$ ipython --no-banner

In [1]: import numpy as np

In [2]: np.set_printoptions(precision=1, suppress=True, linewidth=100)

In [3]: F = np.load("mat.npy")

In [4]: print(F)
[[ 17.1   7.6   9.3]
 [  6.3   2.5   1.7]
 [  3.5   1.2   0.2]
 [  0.8   0.1  -0.5]
 [  0.7   0.1  -0.5]
 [  0.3   0.   -0.3]
 [ -0.1   0.    0. ]
 [ -1.1  -0.3  -0.3]
 [ -1.1  -0.3  -0.3]
 [ -1.5  -0.4  -0.5]
 [ -2.6  -0.8  -1.6]
 [ -2.7  -0.9  -1.7]
 [ -4.8  -1.8  -3.9]
 [ -7.8  -3.2  -7. ]
 [ -8.9  -3.7  -8.2]
 [-12.5  -5.4 -12. ]
 [-14.3  -6.2 -14. ]
 [-17.1  -7.6 -17. ]]

In [5]: # row 8 repeats row 7

In [6]: d = np.linalg.norm(F[:, None] - F[None], axis=-1)

In [7]: print((d + 1e9 * np.eye(18)).round(6).argmin(axis=1))
[ 1  2  3  4  3  4  5  8  7  7 11 10 11 14 13 16 15 16]

In [8]: print(d.shape)
(18, 18)

In [9]: J = np.load("x.npy")

In [10]: print(J)
[[0 4 2 4 2 2]
 [0 0 1 5 0 0]
 [0 0 0 0 0 1]
 [0 0 0 0 5 1]
 [0 0 0 0 0 2]
 [0 0 0 0 0 0]]

In [11]: rk = np.linalg.matrix_rank(J)

In [12]: print(rk)
4

In [13]: N = np.linalg.svd(J)[2][rk:].T

In [14]: print(np.round(J @ N, 1) + 0)
[[0. 0.]
 [0. 0.]
 [0. 0.]
 [0. 0.]
 [0. 0.]
 [0. 0.]]

In [15]: print(np.allclose(J @ N, 0))
True

In [16]: print([int(np.linalg.matrix_rank(J[:i])) for i in range(1, len(J) + 1)])
[1, 2, 3, 4, 4, 4]

In [17]: print(np.round(N @ N.T, 1) + 0)
[[ 1.   0.   0.   0.   0.   0. ]
 [ 0.   0.1 -0.3  0.1  0.   0. ]
 [ 0.  -0.3  0.9 -0.2  0.   0. ]
 [ 0.   0.1 -0.2  0.   0.   0. ]
 [ 0.   0.   0.   0.   0.   0. ]
 [ 0.   0.   0.   0.   0.   0. ]]

In [18]: print([int(np.linalg.matrix_rank(J[:, :j + 1])) for j in range(6)])
[0, 1, 2, 2, 3, 4]

In [19]: print(N.shape)
(6, 2)

In [20]: print([int(np.linalg.matrix_rank(np.delete(J, i, axis=0))) for i in range(6)])
[3, 3, 4, 3, 4, 4]

In [21]: print(np.unique(J.round(6), axis=0).shape)
(6, 6)

In [22]: print(np.linalg.lstsq(J[:-1].T, J[-1])[2])
4

In [23]: print(round(float(np.trace(np.linalg.pinv(J) @ J)), 1))
4.0

In [24]: print(np.allclose(J[:-1].T @ np.linalg.lstsq(J[:-1].T, J[-1])[0], J[-1]))
True

In [25]: Uu, sigma, vt = np.linalg.svd(J)

In [26]: print(sigma.round(1) + 0)
[7.9 5.1 3.  2.  0.  0. ]

In [27]: M2 = Uu[:, :4] @ np.diag(sigma[:4]) @ vt[:4]

In [28]: print(round(np.abs(J - M2).max(), 1))
0.0

In [29]: print(np.linalg.matrix_rank(J, rtol=0.05))
4

In [30]: print(round(np.linalg.norm(J, 2) / np.linalg.norm(J), 1))
0.8

In [31]: print([round(float(x), 1) for x in np.linalg.svd(J, compute_uv=False)[:3]])
[7.9, 5.1, 3.0]

In [32]: print(np.sort(np.linalg.eigvals(J)))
[0. 0. 0. 0. 0. 0.]

In [33]: print(np.prod(np.diag(J)), np.round(np.linalg.det(J), 1))
0 0.0
